$ python -q
>>> import numpy as np
>>> np.set_printoptions(precision=2, suppress=True, linewidth=100)
>>> tidy = lambda a: np.round(a, 2) + 0
>>> m1 = np.load("mat.npy")
>>> m1
array([[-2.,  0.,  0.,  0.],
       [ 0., -2.,  0., -3.],
       [ 0.,  0., -2.,  0.],
       [ 0., -3.,  0., -2.]])
>>> vals, vecs = np.linalg.eigh(m1)
>>> x0 = np.array([-3, -1, 1, 0])
>>> tidy(vecs * np.maximum(vals, 0) @ vecs.T)
array([[ 0. ,  0. ,  0. ,  0. ],
       [ 0. ,  0.5,  0. , -0.5],
       [ 0. ,  0. ,  0. ,  0. ],
       [ 0. , -0.5,  0. ,  0.5]])
>>> x0 @ m1 @ x0 / (x0 @ x0), vals[0], tidy(vals[-1])
(np.float64(-2.0), np.float64(-5.0), np.float64(1.0))
>>> np.abs(m1).sum(axis=1).max(), np.abs(vals).max()
(np.float64(5.0), np.float64(5.0))
>>> tidy(np.linalg.eigvalsh(m1[1:, 1:]))
array([-5., -2.,  1.])
>>> M = np.loadtxt("arr.csv", delimiter=",")
>>> M
array([[-1.14, -3.49, -2.41],
       [ 1.16,  4.7 ,  2.94],
       [ 2.43,  5.77,  3.58],
       [-0.1 , -1.69, -0.25],
       [ 1.55,  5.03,  3.26],
       [ 0.32,  1.49,  0.72],
       [-2.11, -6.99, -4.55],
       [ 1.52,  6.03,  3.76],
       [ 1.43,  5.88,  3.89],
       [-0.36, -0.94, -1.05],
       [ 0.61,  1.51,  1.44],
       [ 1.68,  5.08,  3.06],
       [-1.2 , -5.81, -4.25],
       [ 0.68,  1.33,  1.18],
       [-0.98, -2.22, -1.12]])
>>> left, s, Vt = np.linalg.svd(M)
>>> np.argmax(s[:-1] / (s[1:] + 1e-6)) + 1
np.int64(1)
>>> tidy(s)
array([20.79,  1.19,  1.09])
>>> other = left[:, :1] @ np.diag(s[:1]) @ Vt[:1]
>>> tidy(np.abs(M - other).max())
np.float64(0.71)
>>> np.linalg.matrix_rank(M, rtol=0.05)
np.int64(3)
>>> feats = np.array([[1.7, 1.0], [0.6, 2.0], [2.3, 1.0], [-2.9, -1.3]])
>>> feats[:, 1] *= 3
>>> tidy(feats)
array([[ 1.7,  3. ],
       [ 0.6,  6. ],
       [ 2.3,  3. ],
       [-2.9, -3.9]])
>>> hat = feats @ np.linalg.solve(feats.T @ feats, feats.T)
>>> tidy(np.diag(hat))
array([0.17, 0.98, 0.33, 0.51])
>>> tidy(np.linalg.eigvalsh(hat))
array([0., 0., 1., 1.])
>>> np.linalg.matrix_rank(np.eye(4) - hat)
np.int64(2)
>>> tidy((np.eye(4) - hat) @ feats)
array([[0., 0.],
       [0., 0.],
       [0., 0.],
       [0., 0.]])
>>> x0 = np.array([2, 5, 2])
>>> np.sign((M @ x0).round(6))
array([-1.,  1.,  1., -1.,  1.,  1., -1.,  1.,  1., -1.,  1.,  1., -1.,  1., -1.])
>>> (M @ x0).argmax()
np.int64(2)
>>> np.linalg.norm(M @ x0) <= np.linalg.norm(M, 2) * np.linalg.norm(x0) + 1e-9
np.True_
>>> W0 = np.load("sample8.npy")
>>> W0
array([[-2.,  1.,  1.],
       [ 1., -2.,  1.],
       [ 1.,  1., -2.]])
>>> # symmetric, so the eigenvalues are real
>>> other = W0 / np.linalg.norm(W0, axis=1, keepdims=True)
>>> C2 = other @ other.T
>>> tidy(np.degrees(np.arccos(np.clip(C2[2, 1], -1, 1))))
np.float64(120.0)
>>> tidy(np.linalg.norm(other, axis=1))
array([1., 1., 1.])
>>> (np.abs(C2) > 0.9).astype(int)
array([[1, 0, 0],
       [0, 1, 0],
       [0, 0, 1]])
>>> (C2 - 2 * np.eye(3)).round(6).argmax(axis=1)
array([1, 0, 0])
>>> left, s, Vt = np.linalg.svd(W0)
>>> vecs = Vt[:(s > 1e-8).sum()]
>>> rng = np.random.default_rng(1758)
>>> x0 = W0[1] + -1 * W0[0] + rng.integers(2) * np.eye(3)[1]
>>> x0
array([ 3., -3.,  0.])
>>> tidy(np.diag(vecs.T @ vecs))
array([0.67, 0.67, 0.67])
>>> mat = np.load("x.npy")
>>> mat
array([[0, 1, 0],
       [0, 0, 0],
       [4, 5, 6],
       [2, 4, 4],
       [0, 0, 0],
       [0, 3, 2],
       [2, 4, 4],
       [2, 4, 4],
       [0, 2, 0],
       [0, 0, 0],
       [0, 3, 2]])
>>> x0 = np.array([5, 7, 5])
>>> target = mat @ x0
>>> tidy(np.linalg.solve(mat.T @ mat, mat.T @ target))
array([5., 7., 5.])
>>> target = target + 0.02 * rng.normal(size=11)
>>> tidy(target)
array([ 6.98,  0.02, 84.98, 58.  ,  0.  , 30.97, 58.  , 58.  , 14.  ,  0.  , 31.  ])
>>> coef, *_ = np.linalg.lstsq(mat, target)
>>> tidy(np.linalg.norm(target - mat @ coef))
np.float64(0.04)
>>> tidy(coef)
array([5.  , 6.99, 5.  ])
>>> O, vecs = np.linalg.qr(mat[:, :1])[0], np.linalg.qr(mat[:, 1:])[0]
>>> s = np.linalg.svd(O.T @ vecs, compute_uv=False)
>>> tidy(np.degrees(np.arccos(s.clip(0, 1))))
array([14.93])
>>> (s > 0.9).sum()
np.int64(1)
>>> tidy(s)
array([0.97])
>>> other = feats + rng.integers(-2, 3, (4, 1)) @ rng.integers(-2, 3, (1, 2))
>>> tidy(other)
array([[ 3.7, -1. ],
       [ 1.6,  4. ],
       [ 3.3,  1. ],
       [-3.9, -1.9]])
>>> np.linalg.matrix_rank(other - feats, tol=1e-8)
np.int64(1)
>>> np.unravel_index(np.abs(mat).argmax(), mat.shape)
(np.int64(2), np.int64(2))
>>> mat.sum(axis=1)
array([ 1,  0, 15, 10,  0,  5, 10, 10,  2,  0,  5])
>>> tidy(np.linalg.svd(mat, compute_uv=False))
array([14.41,  2.75,  0.93])
>>> mat - mat[0]
array([[ 0,  0,  0],
       [ 0, -1,  0],
       [ 4,  4,  6],
       [ 2,  3,  4],
       [ 0, -1,  0],
       [ 0,  2,  2],
       [ 2,  3,  4],
       [ 2,  3,  4],
       [ 0,  1,  0],
       [ 0, -1,  0],
       [ 0,  2,  2]])
>>> np.count_nonzero(mat)
np.int64(18)
>>> np.diff(mat, axis=0)
array([[ 0, -1,  0],
       [ 4,  5,  6],
       [-2, -1, -2],
       [-2, -4, -4],
       [ 0,  3,  2],
       [ 2,  1,  2],
       [ 0,  0,  0],
       [-2, -2, -4],
       [ 0, -2,  0],
       [ 0,  3,  2]])
>>> mat.sum(axis=0)
array([10, 26, 22])
>>> np.abs(mat).max()
np.int64(6)
>>> data = np.load("block16.npy")
>>> data
array([[17.37, 16.12, 10.2 ],
       [14.69, 15.12,  9.22],
       [13.79, 16.73, 10.21],
       [15.14, 16.06, 10.16],
       [15.39, 13.56,  9.79],
       [15.17, 15.04, 11.03],
       [14.67, 13.7 , 10.18],
       [14.15, 13.76,  9.37],
       [15.37, 15.18,  8.27],
       [14.05, 15.53, 10.69],
       [13.82, 16.3 , 10.73],
       [16.15, 15.43, 10.01],
       [16.1 , 16.09,  8.72],
       [15.13, 13.97,  8.99]])
>>> Xc = data - data.mean(axis=0)
>>> left, s, Vt = np.linalg.svd(Xc, full_matrices=False)
>>> np.abs(Vt[0]).argmax()
np.int64(1)
>>> Xc = (data - data.mean(axis=0)) / data.std(axis=0)
>>> tidy(Xc.std(axis=0))
array([1., 1., 1.])
>>> coef = np.linalg.lstsq(np.delete(Xc, 1, axis=1), Xc[:, 1])[0]
>>> np.abs(coef).argmax()
np.int64(1)
>>> left, s, Vt = np.linalg.svd(data)
>>> tidy(s)
array([88.17,  3.82,  2.79])
>>> np.argmax(s[:-1] / (s[1:] + 1e-6)) + 1
np.int64(1)
>>> other = left[:, :1] @ np.diag(s[:1]) @ Vt[:1]
>>> tidy(np.linalg.norm(data - other, 2)), tidy(s[1])
(np.float64(3.82), np.float64(3.82))
>>> C2 = np.cov(data, rowvar=False)
>>> tidy(C2)
array([[ 1.01,  0.08, -0.19],
       [ 0.08,  1.13,  0.2 ],
       [-0.19,  0.2 ,  0.65]])
>>> C2.shape
(3, 3)
>>> vals, vecs = np.linalg.eigh(C2)
>>> x0 = np.array([-3, -2, 2])
>>> tidy(vecs * np.maximum(vals, 0) @ vecs.T)
array([[ 1.01,  0.08, -0.19],
       [ 0.08,  1.13,  0.2 ],
       [-0.19,  0.2 ,  0.65]])
>>> tidy(vecs * np.sqrt(vals) @ vecs.T)
array([[ 1.  ,  0.04, -0.11],
       [ 0.04,  1.05,  0.11],
       [-0.11,  0.11,  0.79]])
>>> tidy(np.abs(C2).sum(axis=1).max()), tidy(np.abs(vals).max())
(np.float64(1.41), np.float64(1.2))
>>> A = np.loadtxt("m.csv", delimiter=",")
>>> A
array([[0.2, 0.4, 0.4],
       [0.4, 0.4, 0.2],
       [0.4, 0.4, 0.2]])
>>> # rows and columns are dependent
>>> np.argsort(-np.linalg.norm(A, axis=0).round(6), kind="stable")[:3]
array([1, 0, 2])
>>> [round(float(x), 2) for x in np.linalg.svd(A, compute_uv=False)[:3]]
[1.01, 0.23, 0.0]
>>> tidy(np.linalg.norm(A, 2) / np.linalg.norm(A))
np.float64(0.98)
>>> np.linalg.cond(A) > 100
np.True_
>>> other = np.array([[-4, -4, 5], [3, -5, -4]])
>>> Z = np.kron(other, A)
>>> Z.shape
(6, 9)
>>> tidy(Z)
array([[-0.8, -1.6, -1.6, -0.8, -1.6, -1.6,  1. ,  2. ,  2. ],
       [-1.6, -1.6, -0.8, -1.6, -1.6, -0.8,  2. ,  2. ,  1. ],
       [-1.6, -1.6, -0.8, -1.6, -1.6, -0.8,  2. ,  2. ,  1. ],
       [ 0.6,  1.2,  1.2, -1. , -2. , -2. , -0.8, -1.6, -1.6],
       [ 1.2,  1.2,  0.6, -2. , -2. , -1. , -1.6, -1.6, -0.8],
       [ 1.2,  1.2,  0.6, -2. , -2. , -1. , -1.6, -1.6, -0.8]])
>>> left, s, Vt = np.linalg.svd(Z)
>>> np.argmax(s[:-1] / (s[1:] + 1e-6)) + 1
np.int64(4)
>>> tidy(s)
array([8.23, 6.49, 1.87, 1.47, 0.  , 0.  ])
>>> other = left[:, :4] @ np.diag(s[:4]) @ Vt[:4]
>>> tidy(np.linalg.norm(Z - other, 2)), tidy(s[4])
(np.float64(0.0), np.float64(0.0))
>>> tidy(other)
array([[-0.8, -1.6, -1.6, -0.8, -1.6, -1.6,  1. ,  2. ,  2. ],
       [-1.6, -1.6, -0.8, -1.6, -1.6, -0.8,  2. ,  2. ,  1. ],
       [-1.6, -1.6, -0.8, -1.6, -1.6, -0.8,  2. ,  2. ,  1. ],
       [ 0.6,  1.2,  1.2, -1. , -2. , -2. , -0.8, -1.6, -1.6],
       [ 1.2,  1.2,  0.6, -2. , -2. , -1. , -1.6, -1.6, -0.8],
       [ 1.2,  1.2,  0.6, -2. , -2. , -1. , -1.6, -1.6, -0.8]])
>>> tidy(np.linalg.norm(Z - other) / np.linalg.norm(Z))
np.float64(0.0)
>>> np.linalg.matrix_rank(Z, rtol=0.05)
np.int64(4)
>>> Z = mat[[10, 3]].astype(float)
>>> for _ in range(4):
...     idx = np.linalg.norm(mat[:, None] - Z, axis=-1).argmin(axis=1)
...     Z = np.array([mat[idx == j].mean(axis=0) for j in range(2)])
... 
>>> idx
array([0, 0, 1, 1, 0, 0, 1, 1, 0, 0, 0])
>>> tidy(Z[1] - Z[0])
array([2.5 , 2.96, 3.93])
>>> np.bincount(idx)
array([7, 4])
>>> r0 = np.array([0, -2, 2])
>>> tidy(np.polyval(r0, feats[2]))
array([-2.6, -4. ])
>>> tidy(np.convolve(feats[2], r0))
array([ 0. , -4.6, -1.4,  6. ])
>>> tidy(np.correlate(feats[2], feats[0], "full"))
array([ 6.9 , 12.91,  5.1 ])
>>> E = np.array([[-2, 1, 0, 2], [-2, 1, 0, 1], [-4, 2, 1, 1]])
>>> tidy(np.linalg.norm(E, 2))
np.float64(5.92)
>>> E[2] @ E[1]
np.int64(11)
>>> tidy(np.linalg.norm(E[2] - E[1]))
np.float64(2.45)
>>> other = E + rng.integers(-2, 3, (3, 2)) @ rng.integers(-2, 3, (2, 4))
>>> other
array([[-2,  1,  0,  4],
       [-2,  1,  0,  5],
       [-8,  4, -1, -1]])
>>> tidy(np.linalg.svd(other - E, compute_uv=False))
array([5.81, 3.77, 0.  ])
>>> C2 = E.T @ E
>>> np.diag(C2)
array([24,  6,  1,  6])
>>> tidy(np.linalg.eigvalsh(C2)[::-1])
array([35.  ,  1.92,  0.07,  0.  ])
>>> def softmax(z):
...     e = np.exp(z - z.max(axis=-1, keepdims=True))
...     return e / e.sum(axis=-1, keepdims=True)
... 
>>> tidy(softmax(E[2]))
array([0.  , 0.58, 0.21, 0.21])
>>> tidy(softmax(10 * E[2]))
array([0., 1., 0., 0.])
>>> S = E @ E.T / np.sqrt(4)
>>> softmax(S).round(6).argmax(axis=1)
array([2, 2, 2])
